$ python -q
>>> import numpy as np
>>> np.set_printoptions(precision=2, suppress=True, linewidth=200)
>>> rng = np.random.default_rng(3014)
>>> F = rng.normal(size=(15, 5)) + 3 * np.array([3, 0, 0, 0, 1])
>>> F
array([[ 7.63, -0.14, -0.02, -1.62,  3.56],
       [10.5 , -0.8 ,  0.44, -0.67,  4.15],
       [ 7.94, -1.68, -0.31,  0.25,  1.64],
       [ 8.47, -1.19,  0.51,  0.1 ,  3.23],
       [ 8.99,  1.11,  1.57, -0.12,  2.58],
       [ 8.22, -1.34,  0.24, -1.67,  4.11],
       [ 9.56,  0.24, -1.9 , -0.1 ,  2.98],
       [10.57,  0.59,  0.25, -0.04,  4.93],
       [ 9.56, -1.42, -0.49,  1.11,  3.67],
       [ 9.4 , -0.47, -1.36, -0.18,  1.89],
       [ 9.73, -0.48, -0.45,  0.47,  4.81],
       [ 9.18,  0.69, -0.28, -0.45,  3.36],
       [ 8.39,  2.  ,  0.66, -1.83,  3.89],
       [10.06,  0.33,  0.05,  1.04,  2.62],
       [ 9.99,  0.02, -0.88,  0.08,  3.73]])
>>> Ac = (F - F.mean(axis=0)) / F.std(axis=0)
>>> np.argwhere(np.abs(Ac) > 2)
array([[ 4,  2],
       [ 6,  2],
       [12,  1]])
>>> Ac.std(axis=0)
array([1., 1., 1., 1., 1.])
>>> b = np.linalg.lstsq(np.delete(Ac, 1, axis=1), Ac[:, 1])[0]
>>> b
array([ 0.58,  0.26, -0.58, -0.25])
>>> np.abs(b).argmax()
np.int64(0)
>>> round(1 - np.var(Ac[:, 1] - np.delete(Ac, 1, axis=1) @ b), 2)
np.float64(0.28)
>>> dist = np.linalg.norm(F[:, None] - F[None], axis=-1)
>>> np.unravel_index(dist.round(6).argmax(), dist.shape)
(np.int64(2), np.int64(12))
>>> dist[13]
array([3.75, 2.62, 3.2 , 2.5 , 2.33, 3.97, 2.34, 2.62, 2.16, 2.25, 2.47, 1.94, 3.98, 0.  , 1.76])
>>> np.linalg.matrix_rank(dist ** 2)
np.int64(7)
>>> def softmax(z):
...     e = np.exp(z - z.max(axis=-1, keepdims=True))
...     return e / e.sum(axis=-1, keepdims=True)
... 
>>> np.round(softmax(F[1] + -2), 2) + 0
array([1., 0., 0., 0., 0.])
>>> np.round(softmax(10 * F[1]), 2) + 0
array([1., 0., 0., 0., 0.])
>>> softmax(F).sum(axis=1)
array([1., 1., 1., 1., 1., 1., 1., 1., 1., 1., 1., 1., 1., 1., 1.])
>>> scores = F @ F.T / np.sqrt(5)
>>> softmax(scores)[1] @ F
array([10.53,  0.22,  0.28, -0.2 ,  4.72])
>>> E = np.load("out8.npy")
>>> E
array([[ 5, -4,  5, -5,  3,  0,  2, -2, -1],
       [-3, 14, -4,  3, -3,  5,  5, -2, -2],
       [ 2,  4,  5, -1,  5,  0,  4, -2, -2],
       [ 4,  3,  2,  0,  4, -2, -2, -3,  0],
       [-3, -3,  2,  4, 17,  4,  0,  4,  3],
       [ 5, -1,  0,  2,  0,  5, -1,  3,  3],
       [-4, -1,  4, -4,  3,  4, 10, -4, -5],
       [ 3,  5,  3, -1, -1, -1,  3, 13, -2],
       [-3,  0,  4, -1, -1,  4,  5, -1, 12]])
>>> np.argsort(-np.linalg.norm(E, axis=0).round(6), kind="stable")[:3]
array([4, 1, 7])
>>> [round(float(x), 2) for x in np.linalg.svd(E, compute_uv=False)[:3]]
[21.39, 18.91, 16.42]
>>> np.linalg.matrix_rank(E, rtol=0.1)
np.int64(7)
>>> M = np.load("layer19.npy")
>>> M
array([[ 0.41, -0.42, -0.08, -0.25, -0.25, -0.42, -0.59],
       [-0.42,  0.7 , -0.06, -0.18, -0.18, -0.3 , -0.42],
       [-0.08, -0.06,  0.99, -0.04, -0.04, -0.06, -0.08],
       [-0.25, -0.18, -0.04,  0.89, -0.11, -0.18, -0.25],
       [-0.25, -0.18, -0.04, -0.11,  0.89, -0.18, -0.25],
       [-0.42, -0.3 , -0.06, -0.18, -0.18,  0.7 , -0.42],
       [-0.59, -0.42, -0.08, -0.25, -0.25, -0.42,  0.41]])
>>> x0 = np.array([2, 0, 3, 1, 3, 2, 2])
>>> np.linalg.inv(M)
array([[ 0.41, -0.42, -0.08, -0.25, -0.25, -0.42, -0.59],
       [-0.42,  0.7 , -0.06, -0.18, -0.18, -0.3 , -0.42],
       [-0.08, -0.06,  0.99, -0.04, -0.04, -0.06, -0.08],
       [-0.25, -0.18, -0.04,  0.89, -0.11, -0.18, -0.25],
       [-0.25, -0.18, -0.04, -0.11,  0.89, -0.18, -0.25],
       [-0.42, -0.3 , -0.06, -0.18, -0.18,  0.7 , -0.42],
       [-0.59, -0.42, -0.08, -0.25, -0.25, -0.42,  0.41]])
>>> 7 - np.linalg.matrix_rank(M - np.eye(7), tol=1e-8)
np.int64(6)
>>> np.abs(np.linalg.eigvals(M))
array([1., 1., 1., 1., 1., 1., 1.])
>>> np.sort(np.abs(np.degrees(np.angle(np.linalg.eigvals(M)))))
array([  0.,   0.,   0.,   0.,   0.,   0., 180.])
